$ python3 -q
>>> import numpy as np
>>> np.set_printoptions(suppress=True, linewidth=160)
>>> tidy = lambda a: np.round(a, 2) + 0
>>> X = np.load("block16.npy")
>>> tidy(X)
array([[-4.19,  5.15, -7.21, -2.  ],
       [ 4.95, -4.96,  4.83,  5.25],
       [-2.46,  4.3 , -8.43,  2.11],
       [-1.2 , -1.16,  6.58, -7.34],
       [ 0.96, -3.17,  8.2 , -4.66],
       [-0.21, -2.13,  7.5 , -6.26],
       [ 1.35,  1.01, -6.42,  7.48],
       [-1.75, -0.57,  5.94, -7.83],
       [ 1.01,  1.35, -6.78,  7.15],
       [ 2.61, -0.41, -4.7 ,  8.42],
       [ 4.18, -5.15,  7.22,  1.97],
       [ 4.03, -2.33, -1.71,  8.68],
       [-1.92,  3.92, -8.44,  3.11],
       [-4.96,  4.95, -4.75, -5.32],
       [-0.19,  2.51, -7.79,  5.74],
       [ 1.3 ,  1.06, -6.48,  7.43],
       [ 4.75, -3.63,  0.89,  7.97],
       [-0.62, -1.74,  7.16, -6.73],
       [ 4.23, -5.16,  7.14,  2.13],
       [-4.25,  5.16, -7.1 , -2.21],
       [ 3.85, -2.05, -2.2 ,  8.73],
       [-3.29,  4.8 , -8.13,  0.36],
       [ 4.96, -4.18,  2.25,  7.27],
       [-3.77,  5.02, -7.74, -0.83],
       [-2.78,  0.62,  4.41, -8.51],
       [ 2.6 , -4.4 ,  8.4 , -1.82],
       [-4.11,  2.45,  1.49, -8.65],
       [-3.78,  1.95,  2.36, -8.74],
       [-4.34,  5.18, -6.94, -2.49],
       [ 1.69, -3.75,  8.41, -3.51]])
>>> Xs = X - X.mean(axis=0)
>>> evecs = np.linalg.svd(Xs)[2][:2]
>>> M2 = Xs - Xs @ evecs.T @ evecs
>>> tidy((Xs @ evecs.T).std(axis=0))
array([7.62, 6.46])
>>> tidy(np.linalg.norm(M2) / np.linalg.norm(Xs))
np.float64(0.0)
>>> tidy(np.cov(Xs @ evecs.T, rowvar=False))
array([[60.07,  0.  ],
       [ 0.  , 43.13]])
>>> np.linalg.norm(M2, axis=1).round(6).argmax()
np.int64(0)
>>> tidy(np.trace(np.linalg.pinv(X) @ X))
np.float64(2.0)
>>> np.unique(X.round(6), axis=0).shape
(30, 4)
>>> np.allclose(X[:-1].T @ np.linalg.lstsq(X[:-1].T, X[-1])[0], X[-1])
True
>>> Z = X[[18, 6]].astype(float)
>>> for _ in range(5):
...     z = np.linalg.norm(X[:, None] - Z, axis=-1).argmin(axis=1)
...     Z = np.array([X[z == j].mean(axis=0) for j in range(2)])
... 
>>> z
array([1, 0, 1, 0, 0, 0, 1, 0, 1, 1, 0, 1, 1, 1, 1, 1, 1, 0, 0, 1, 1, 1, 0, 1, 0, 0, 0, 0, 1, 0])
>>> np.bincount(z)
array([14, 16])
>>> np.abs(Z[1] - Z[0]).argmax()
np.int64(2)
>>> tidy(Z[1] - Z[0])
array([ -1.3 ,   4.49, -11.72,   6.78])
>>> z = X[:, 1] > np.median(X[:, 1])
>>> u = X[z].mean(axis=0) - X[~z].mean(axis=0)
>>> z.astype(int)
array([1, 0, 1, 0, 0, 0, 1, 0, 1, 0, 0, 0, 1, 1, 1, 1, 0, 0, 0, 1, 0, 1, 0, 1, 1, 0, 1, 1, 1, 0])
>>> tidy(u)
array([-4.76,  6.28, -9.59, -1.18])
>>> M2 = np.array([[1, 1], [1, -1]])
>>> rng = np.random.default_rng(142)
>>> mat = np.kron(M2, np.kron(M2, M2))[rng.permutation(8)][:4]
>>> mat
array([[ 1, -1,  1, -1,  1, -1,  1, -1],
       [ 1,  1, -1, -1,  1,  1, -1, -1],
       [ 1, -1, -1,  1, -1,  1,  1, -1],
       [ 1,  1,  1,  1,  1,  1,  1,  1]])
>>> vec = np.array([0, 4, 4, 5, 1, 2, 5, 4])
>>> mat * vec
array([[ 0, -4,  4, -5,  1, -2,  5, -4],
       [ 0,  4, -4, -5,  1,  2, -5, -4],
       [ 0, -4, -4,  5, -1,  2,  5, -4],
       [ 0,  4,  4,  5,  1,  2,  5,  4]])
>>> mat @ (2 * vec)
array([-10, -22,  -2,  50])
>>> mat @ np.ones(8)
array([0., 0., 0., 8.])
>>> mat @ vec
array([ -5, -11,  -1,  25])
>>> M2 = mat / np.sqrt((mat ** 2).mean(axis=1, keepdims=True))
>>> np.linalg.matrix_rank(mat - mat.mean(axis=1, keepdims=True))
np.int64(3)
>>> tidy(np.linalg.norm(M2, axis=1))
array([2.83, 2.83, 2.83, 2.83])
>>> np.linalg.matrix_rank(M2) == np.linalg.matrix_rank(mat)
np.True_
>>> M2 = np.array([[0, 3],
...     [-2, -1],
...     [3, -1],
...     [1, -2],
...     [-3, 1],
...     [-1, 1],
...     [-1, 3],
...     [0, -1]])
>>> np.einsum("ij,ij->i", mat, mat)
array([8, 8, 8, 8])
>>> np.vstack([mat, M2.T]).shape
(6, 8)
>>> np.linalg.matrix_rank(mat @ M2)
np.int64(2)
>>> M2.T @ mat.T
array([[ 1, -9,  1, -3],
       [ 9,  5,  7,  3]])
